>>> import numpy as np
>>> np.set_printoptions(precision=2, suppress=True, linewidth=160, legacy="1.25")
>>> rnd = lambda a: np.round(a, 2) + 0
>>> A = np.load("arr.npy")
>>> print(A)
[[-2 -2]
 [-2 -4]]
>>> vals, V = np.linalg.eigh(A)
>>> x0 = np.array([-1, -2])
>>> print(rnd(np.linalg.eigvalsh(A[1:, 1:])))
[-4.]
>>> print(x0 @ A @ x0 / (x0 @ x0), rnd(vals[0]), rnd(vals[-1]))
-5.2 -5.24 -0.76
>>> print(np.kron(np.eye(2, dtype=int), A))
[[-2 -2  0  0]
 [-2 -4  0  0]
 [ 0  0 -2 -2]
 [ 0  0 -2 -4]]
>>> print(np.einsum("ii->", A))
-6
>>> print(rnd(np.linalg.det(A[::-1])))
-4.0
>>> print(rnd(np.linalg.eigvals(A).sum().real))
-6.0
>>> print(np.einsum("ij,ji->", A, A))
28
>>> print(rnd(np.poly(A)))
[1. 6. 4.]
>>> blk = np.stack([A, -3 * A, A[::-1]])
>>> print(np.linalg.matrix_rank(blk))
[2 2 2]
>>> print(rnd(np.linalg.norm(blk, axis=(1, 2))))
[ 5.29 15.87  5.29]
>>> print(blk.sum(axis=0))
[[2 0]
 [2 6]]
>>> print(blk.shape)
(3, 2, 2)
>>> f = np.array([5, 5, 3, 4])
>>> r1 = np.array([4, -3, -4, -5])
>>> E = np.outer(f, r1)
>>> print(E)
[[ 20 -15 -20 -25]
 [ 20 -15 -20 -25]
 [ 12  -9 -12 -15]
 [ 16 -12 -16 -20]]
>>> print(np.argsort(-np.linalg.norm(E, axis=0).round(6), kind="stable")[:3])
[3 0 2]
>>> print(np.linalg.cond(E) > 100)
True
>>> print(np.linalg.matrix_rank(E, rtol=0.1))
1
>>> print([round(float(x), 2) for x in np.linalg.svd(E, compute_uv=False)[:3]])
[70.36, 0.0, 0.0]
